% python3 -q
>>> import numpy as np
>>> from numpy import linalg as LA
>>> np.set_printoptions(precision=2, suppress=True, linewidth=140)
>>> arr = np.load("a.npy")
>>> arr
array([[ 19.77, -10.98,  20.74, -11.74,  10.31,  10.28,  -0.3 ],
       [ 19.89, -10.59,  20.78,  -8.03,   9.89,  10.36,  -0.11],
       [ 19.78,  -8.86,  20.57, -10.66,  11.07,   9.33,   0.4 ],
       [ 20.11,  -9.94,  20.04,  -9.69,  10.35,   7.25,  -0.28],
       [ 19.98,  -9.  ,  20.33, -10.57,  10.25,   9.7 ,  -2.02],
       [ 20.8 ,  -9.7 ,  22.06,  -8.53,  10.19,  10.68,  -0.08],
       [ 21.56,  -9.67,  19.5 ,  -9.47,  11.92,   9.5 ,  -0.88],
       [ 19.43,  -8.09,  20.27, -10.97,  10.48,   9.97,  -1.96],
       [ 20.64,  -9.98,  20.66,  -8.91,  11.08,   9.34,  -0.05],
       [ 19.52,  -9.23,  20.73, -10.12,   9.45,   9.84,  -0.8 ],
       [ 20.41,  -9.25,  18.83,  -9.97,  10.5 ,   9.64,   0.5 ],
       [ 19.77, -11.01,  19.64, -11.38,  10.05,  12.78,   0.99],
       [ 20.32,  -9.56,  21.4 , -11.92,   9.25,   9.54,   0.76],
       [ 19.56,  -9.88,  20.59,  -9.19,   8.47,  11.13,   0.44],
       [ 19.81, -10.09,  19.11,  -9.72,  11.82,   9.93,  -0.34],
       [ 18.77, -10.12,  19.6 , -10.17,   9.31,  11.06,  -0.14],
       [ 19.76,  -9.77,  19.54, -10.78,  10.88,  11.4 ,  -0.18],
       [ 22.64, -11.85,  20.58,  -9.95,  10.  ,   9.78,  -0.97],
       [ 18.96,  -9.95,  19.54, -10.09,  10.01,  10.19,  -0.11],
       [ 18.33, -11.26,  19.12, -10.27,  10.29,  10.31,   2.02],
       [ 20.47, -10.26,  22.16,  -8.23,   9.81,  10.38,   0.71],
       [ 21.69, -11.03,  21.04, -10.13,  10.52,  10.53,   0.05],
       [ 20.3 ,  -9.51,  19.59, -11.19,   8.93,   9.17,  -0.25],
       [ 19.79,  -9.48,  20.32, -12.33,  10.44,   9.37,   0.45],
       [ 20.07,  -9.36,  19.95,  -9.72,   8.02,  10.48,  -1.23],
       [ 18.88,  -9.94,  19.96, -11.04,  10.24,  11.66,   0.17],
       [ 17.69, -11.62,  20.66, -11.78,  10.04,  10.04,  -0.13],
       [ 19.75, -11.02,  19.31, -10.  ,  10.04,   9.02,  -0.11],
       [ 20.84,  -8.84,  19.65, -12.6 ,   9.02,   9.56,   0.75],
       [ 20.12, -10.94,  19.43,  -9.95,   8.95,   9.45,  -1.41],
       [ 21.23, -10.42,  21.1 , -10.03,  11.41,   9.38,   0.48],
       [ 19.9 , -10.11,  20.31,  -9.94,  11.04,   9.62,  -0.71],
       [ 17.35,  -9.35,  19.99, -10.  ,   8.87,  10.17,   0.4 ],
       [ 19.63, -10.65,  19.92, -10.89,  10.31,   9.25,  -1.78],
       [ 20.4 ,  -9.48,  20.39,  -9.42,  10.52,  11.3 ,   1.09],
       [ 19.77, -10.1 ,  18.95,  -9.1 ,  10.45,  11.6 ,   1.  ],
       [ 20.3 , -11.8 ,  21.27, -10.27,  10.08,  10.82,   0.14],
       [ 19.41,  -8.23,  21.56,  -8.97,  10.02,   9.93,  -1.22],
       [ 20.08, -10.28,  19.78,  -9.99,  10.81,   9.63,  -0.58]])
>>> U, s, VT = LA.svd(arr)
>>> np.argmax(s[:-1] / (s[1:] + 1e-6)) + 1
np.int64(1)
>>> Y = U[:, :1] @ np.diag(s[:1]) @ VT[:1]
>>> print(LA.matrix_rank(Y))
1
>>> round(float(LA.norm(arr - Y) / LA.norm(arr)), 2)
0.06
